% ipython --no-banner

In [1]: import numpy as np

In [2]: np.set_printoptions(precision=2, suppress=True, linewidth=140, floatmode="fixed")

In [3]: def rnd(a):
   ...:     return np.round(a, 2) + 0
   ...: 

In [4]: data = np.array([[5.0, 1.0, 0.0, 0.0, 0.0, 0.0],
   ...:     [0.0, 5.0, 1.0, 0.0, 0.0, 0.0],
   ...:     [0.0, 0.0, 5.0, 1.0, 0.0, 0.0],
   ...:     [0.0, 0.0, 0.0, 5.0, 1.0, 0.0],
   ...:     [0.0, 0.0, 0.0, 0.0, 5.0, 1.0],
   ...:     [0.0, 0.0, 0.0, 0.0, 0.0, 5.0]])

In [5]: out = data / np.sqrt((data ** 2).mean(axis=1, keepdims=True))

In [6]: print(rnd(out[1]))
[0.00 2.40 0.48 0.00 0.00 0.00]

In [7]: A = np.load("mat.npy")

In [8]: print(rnd(A))
[[-0.62 -0.47  0.63]
 [-0.12 -0.73 -0.67]
 [ 0.77 -0.50  0.39]]

In [9]: rng = np.random.default_rng(7435)

In [10]: z = rng.permutation(3)

In [11]: print(z)
[0 2 1]

In [12]: out = A[z][:, z]

In [13]: print(rnd(np.trace(out)))
-0.96

In [14]: print(rnd(np.sort(np.abs(np.linalg.eigvals(out)))))
[1.00 1.00 1.00]

In [15]: print(np.allclose(out, A))
False

In [16]: print(rnd(np.linalg.det(out)), rnd(np.linalg.det(A[z])))
1.0 -1.0

In [17]: print(rnd(np.linalg.norm(A, "nuc")))
3.0

In [18]: print(rnd(np.linalg.norm(A[0] - A[1])))
1.41

In [19]: print(rnd(np.linalg.norm(A, axis=0)))
[1.00 1.00 1.00]

In [20]: def softmax(z):
    ...:     e = np.exp(z - z.max(axis=-1, keepdims=True))
    ...:     return e / e.sum(axis=-1, keepdims=True)
    ...: 

In [21]: print(rnd(softmax(A[1])))
[0.47 0.26 0.27]

In [22]: print(rnd(softmax(A).sum(axis=1)))
[1.00 1.00 1.00]

In [23]: print(rnd(softmax(10 * A[1])))
[0.99 0.00 0.00]

In [24]: scores = A @ A.T / np.sqrt(3)

In [25]: print(rnd(softmax(scores + np.triu(np.full(scores.shape, -np.inf), 1))))
[[1.00 0.00 0.00]
 [0.36 0.64 0.00]
 [0.26 0.26 0.47]]

In [26]: print(softmax(scores).round(6).argmax(axis=1))
[0 1 2]

In [27]: print(rnd(softmax(scores)))
[[0.47 0.26 0.26]
 [0.26 0.47 0.26]
 [0.26 0.26 0.47]]

In [28]: out = np.linalg.invert(A)
Traceback (most recent call last):
  Cell In[28], line 1
    out = np.linalg.invert(A)
AttributeError: module 'numpy.linalg' has no attribute 'invert'


In [29]: out = np.linalg.inv(A)

In [30]: print(rnd(out))
[[-0.62 -0.12  0.77]
 [-0.47 -0.73 -0.50]
 [ 0.63 -0.67  0.39]]

In [31]: print(rnd(np.linalg.slogdet(A)[0]))
1.0

In [32]: print(rnd(np.linalg.det(A) * np.linalg.det(out)))
1.0

In [33]: print(rnd(A @ out))
[[1.00 0.00 0.00]
 [0.00 1.00 0.00]
 [0.00 0.00 1.00]]

In [34]: q, r_ = np.linalg.qr(out)

In [35]: print(np.allclose(r_.T @ r_, out.T @ out))
True

In [36]: print(q.shape, r_.shape)
(3, 3) (3, 3)

In [37]: print(np.trace(q @ q.T))
3.0

In [38]: print(rnd(q))
[[-0.62 -0.12  0.77]
 [-0.47 -0.73 -0.50]
 [ 0.63 -0.67  0.39]]

In [39]: mat = np.array([[1, 0, 0, 0, 0],
    ...:     [-2, 1, 0, 0, 0],
    ...:     [-1, 2, 1, 0, 0],
    ...:     [-2, 0, -2, 1, 0],
    ...:     [2, 1, -2, -2, 1]])

In [40]: Uu, sv, vt = np.linalg.svd(mat)

In [41]: print(np.argmax(sv[:-1] / (sv[1:] + 1e-6)) + 1)
4

In [42]: print(rnd(sv))
[4.24 3.08 2.66 0.70 0.04]

In [43]: out = Uu[:, :4] @ np.diag(sv[:4]) @ vt[:4]

In [44]: print(rnd(out))
[[ 1.00  0.00  0.00  0.01  0.03]
 [-2.00  1.00  0.00  0.01  0.02]
 [-1.00  2.00  1.00  0.00 -0.01]
 [-2.00  0.00 -2.00  1.00  0.00]
 [ 2.00  1.00 -2.00 -2.00  1.00]]

In [45]: print(np.linalg.matrix_rank(mat, rtol=0.05))
4

In [46]: print(rnd(np.linalg.norm(mat - out, 2)), rnd(sv[4]))
0.04 0.04

In [47]: arr = np.loadtxt("out1.csv", delimiter=",")

In [48]: print(arr)
[[ 0.00 -2.00  0.00 -1.00 -3.00]
 [ 2.00  0.00  3.00  3.00  4.00]
 [ 0.00 -3.00  0.00 -2.00 -5.00]
 [ 1.00 -3.00  2.00  0.00 -4.00]
 [ 3.00 -4.00  5.00  4.00  0.00]]

In [49]: u = np.array([2, -1])

In [50]: print(np.convolve(data[5], u))
[ 0.00  0.00  0.00  0.00  0.00 10.00 -5.00]

In [51]: print(np.correlate(data[5], data[0], "full"))
[ 0.00  0.00  0.00  0.00  0.00  0.00  0.00  0.00  0.00  5.00 25.00]

In [52]: print(np.array([np.convolve(row, u, "same") for row in data]))
[[10.00 -3.00 -1.00  0.00  0.00  0.00]
 [ 0.00 10.00 -3.00 -1.00  0.00  0.00]
 [ 0.00  0.00 10.00 -3.00 -1.00  0.00]
 [ 0.00  0.00  0.00 10.00 -3.00 -1.00]
 [ 0.00  0.00  0.00  0.00 10.00 -3.00]
 [ 0.00  0.00  0.00  0.00  0.00 10.00]]

In [53]: m1 = np.load("a.npy")

In [54]: print(m1)
[[-1.40  1.45 -0.30  0.20 -0.10]
 [-0.20  0.17 -1.10  0.30  0.00]
 [ 1.00 -1.07 -0.60 -0.90 -1.30]
 [ 1.40 -1.42 -0.50 -0.20  0.20]
 [ 0.20 -0.15 -0.40  0.60 -1.40]
 [ 1.40 -1.34  1.10  0.80  0.90]
 [ 2.30 -2.29 -0.30 -0.40  1.20]
 [-1.20  1.20  0.20  0.10 -0.50]
 [-1.30  1.19 -0.30 -1.30 -0.20]
 [ 0.10 -0.12 -0.30 -0.30 -1.60]]

In [55]: u, r1 = m1[9], m1[8]

In [56]: print(rnd(u @ r1))
0.53

In [57]: print(rnd(u @ u))
2.76

In [58]: p = (u @ r1) / (u @ u) * u

In [59]: print(rnd(p))
[ 0.02 -0.02 -0.06 -0.06 -0.31]

In [60]: print(rnd((r1 - p) @ u))
0.0

In [61]: Ac = m1 - m1.mean(axis=0)

In [62]: Uu, sv, vt = np.linalg.svd(Ac, full_matrices=False)

In [63]: print(rnd(np.abs(vt[-1])))
[0.70 0.71 0.01 0.05 0.00]

In [64]: print(rnd(Ac.mean(axis=0)))
[0.00 0.00 0.00 0.00 0.00]

In [65]: print(np.searchsorted(np.cumsum(sv ** 2) / (sv ** 2).sum(), 0.9) + 1)
3

In [66]: print(rnd(sv ** 2 / (sv ** 2).sum()))
[0.70 0.16 0.09 0.04 0.00]

In [67]: print(rnd(vt[0] * np.sign(vt[0, np.abs(vt[0]).argmax()])))
[ 0.69 -0.68  0.05  0.03  0.25]

In [68]: print(rnd(sv))
[5.58 2.70 1.99 1.39 0.05]
